$ ipython --no-banner

In [1]: import numpy as np

In [2]: np.set_printoptions(precision=2, suppress=True, linewidth=100, sign=" ")

In [3]: W0 = np.loadtxt("m.csv", delimiter=",")

In [4]: W0
Out[4]: 
array([[ 0.66, -1.55,  1.27, -1.39, -1.33,  2.08,  1.84,  0.54],
       [ 1.75,  0.27,  3.11, -1.06,  0.86, -1.  , -1.69, -4.35],
       [ 0.98,  0.38, -0.03,  0.75,  6.06,  0.84, -3.67, -0.09],
       [-2.39,  0.03,  1.78,  0.16,  0.62, -0.5 ,  1.43, -0.41],
       [-0.89, -2.78,  2.22, -1.32, -3.94, -0.59,  1.37, -2.12],
       [-1.92,  0.65,  0.41,  0.41, -5.71, -0.73,  0.55,  1.47],
       [ 1.08, -2.66,  4.15, -2.63, -2.24,  0.84,  1.24, -3.76],
       [ 0.94, -0.19,  0.46,  0.69,  1.93, -0.14, -1.55, -3.38],
       [-0.76,  3.57, -4.49, -3.3 ,  1.63, -0.01,  0.27, -1.93],
       [ 1.64, -5.71,  0.25, -2.13,  0.71, -0.44, -4.12, -0.78],
       [-2.61, -3.73,  2.3 , -0.23,  3.43, -1.55,  2.6 ,  0.53],
       [-1.64, -1.31,  1.64, -0.68, -2.2 ,  0.13, -0.53, -0.62],
       [ 1.78,  0.97,  2.46,  1.85, -1.13, -2.84, -3.23, -3.12],
       [ 2.91, -4.35,  1.33, -0.27,  2.28, -0.41, -0.26, -1.2 ],
       [-3.57,  1.4 , -0.05,  1.77, -1.94,  2.89, -0.81, -0.7 ],
       [ 0.93,  0.01,  1.49, -0.03, -5.31, -0.36, -1.82, -0.26],
       [-2.86, -2.9 , -0.58, -3.53,  1.13,  1.86,  1.2 , -3.21]])

In [5]: hat = W0 @ np.linalg.solve(W0.T @ W0, W0.T)

In [6]: np.round(np.linalg.eigvalsh(hat), 2) + 0
Out[6]: array([ 0.,  0.,  0.,  0.,  0.,  0.,  0.,  0.,  0.,  1.,  1.,  1.,  1.,  1.,  1.,  1.,  1.])

In [7]: cov = np.cov(W0, rowvar=False)

In [8]: np.polyfit(W0[:, 5], W0[:, 6], 1)
Out[8]: array([ 0.3 , -0.42])

In [9]: cov.shape
Out[9]: (8, 8)

In [10]: cen = W0 - W0.mean(axis=0)

In [11]: U, sigma, vt = np.linalg.svd(cen, full_matrices=False)

In [12]: vt[0] * np.sign(vt[0, np.abs(vt[0]).argmax()])
Out[12]: array([ 0.23, -0.12, -0.13, -0.03,  0.92, -0.03, -0.24, -0.12])

In [13]: sigma
Out[13]: array([ 13.04,  10.88,  10.22,   7.54,   6.78,   4.98,   4.42,   2.57])

In [14]: np.round(cen.mean(axis=0), 2) + 0
Out[14]: array([ 0.,  0.,  0.,  0.,  0.,  0.,  0.,  0.])

In [15]: np.round((sigma ** 2).sum() ** 2 / (sigma ** 4).sum(), 2)
Out[15]: np.float64(4.96)

In [16]: np.searchsorted(np.cumsum(sigma ** 2) / (sigma ** 2).sum(), 0.9) + 1
Out[16]: np.int64(5)

In [17]: out = np.array([[1, 1], [2, 0], [2, 1], [2, 2], [0, 1], [1, 2], [2, 1], [1, 2]])

In [18]: np.vstack([W0, out.T]).shape
Out[18]: (19, 8)

In [19]: data = np.load("block9.npy")

In [20]: data
Out[20]: 
array([[ 1.  ,  0.  ,  0.  ,  0.  ,  0.  ,  0.  ],
       [ 0.  ,  1.  ,  0.  ,  0.  ,  0.  ,  0.  ],
       [ 0.  ,  0.  ,  0.81,  0.  ,  0.  ,  0.59],
       [ 0.  ,  0.  ,  0.  ,  1.  ,  0.  ,  0.  ],
       [ 0.  ,  0.  ,  0.  ,  0.  ,  1.  ,  0.  ],
       [ 0.  ,  0.  , -0.59,  0.  ,  0.  ,  0.81]])

In [21]: data.shape
Out[21]: (6, 6)

In [22]: np.linalg.svd(data, compute_uv=False)
Out[22]: array([ 1.,  1.,  1.,  1.,  1.,  1.])

In [23]: np.count_nonzero(data)
Out[23]: np.int64(8)

In [24]: np.abs(data).max()
Out[24]: np.float64(1.0)

In [25]: np.linalg.norm(data, axis=1).argmax()
Out[25]: np.int64(0)

In [26]: data[1] @ data[0]
Out[26]: np.float64(0.0)

In [27]: round(float(np.linalg.norm(data, "nuc")), 2)
Out[27]: 6.0

In [28]: np.linalg.norm(data, axis=0)
Out[28]: array([ 1.,  1.,  1.,  1.,  1.,  1.])

In [29]: np.linalg.norm(data, axis=1)
Out[29]: array([ 1.,  1.,  1.,  1.,  1.,  1.])

In [30]: np.linalg.svd(data, compute_uv=False)
Out[30]: array([ 1.,  1.,  1.,  1.,  1.,  1.])

In [31]: data[:, 2] @ data[:, 4]
Out[31]: np.float64(0.0)

In [32]: A = np.loadtxt("data.csv", delimiter=",")

In [33]: A
Out[33]: 
array([[ 0.,  0.,  0.,  0.],
       [ 0.,  1., -1.,  2.],
       [ 0.,  0.,  0.,  0.],
       [ 0.,  0.,  0.,  0.],
       [ 0.,  0.,  0.,  0.],
       [-3., -3., -1.,  1.],
       [-3., -3., -1.,  1.],
       [-4., -3.,  1.,  0.],
       [ 0.,  0.,  0.,  0.],
       [ 0.,  0.,  0.,  0.],
       [ 0.,  0.,  0.,  0.],
       [ 0.,  0.,  0.,  0.],
       [-1.,  1.,  1.,  1.],
       [-3., -3., -1.,  1.],
       [-3., -1., -3.,  1.],
       [-3., -3., -1.,  1.],
       [-4., -3.,  1.,  0.],
       [-4., -1., -1.,  0.],
       [ 0.,  1., -1.,  2.],
       [ 0.,  0.,  0.,  0.],
       [-4., -2.,  0., -2.],
       [-4., -2.,  0., -2.],
       [ 0.,  0.,  0.,  0.],
       [-3., -3., -1.,  1.],
       [ 0.,  0.,  0.,  0.],
       [-3., -3., -1.,  1.],
       [ 0.,  0.,  0.,  0.],
       [ 0.,  1., -1.,  2.],
       [ 0.,  0.,  0.,  0.],
       [ 0.,  0.,  0.,  0.],
       [-3., -3., -1.,  1.],
       [-4., -1., -1.,  0.],
       [-3., -2., -2., -1.],
       [ 0.,  0.,  0.,  0.],
       [ 0.,  0.,  0.,  0.],
       [ 0.,  0.,  0.,  0.],
       [ 0.,  1., -1.,  2.],
       [-3., -2., -2., -1.],
       [-3., -3., -1.,  1.],
       [-3., -3., -1.,  1.],
       [ 0.,  0.,  0.,  0.],
       [-3., -2., -2., -1.]])

In [34]: vec = np.array([1, 2, 0, 2, 1, 1, 2, 2])

In [35]: h = np.maximum(W0 @ vec, 0)

In [36]: np.maximum(W0 @ (3 * vec), 0)
Out[36]: 
array([ 0.87,  0.  ,  7.86,  0.45,  0.  ,  0.  ,  0.  ,  0.  ,  0.  ,  0.  ,  0.  ,  0.  ,  0.  ,
        0.  ,  2.1 ,  0.  ,  0.  ])

In [37]: np.flatnonzero(h > 1e-9)
Out[37]: array([  0,   2,   3,  14])

In [38]: W0.T @ h
Out[38]: array([-0.1 ,  1.53,  0.52,  2.82, 14.23,  4.75, -9.43, -0.63])
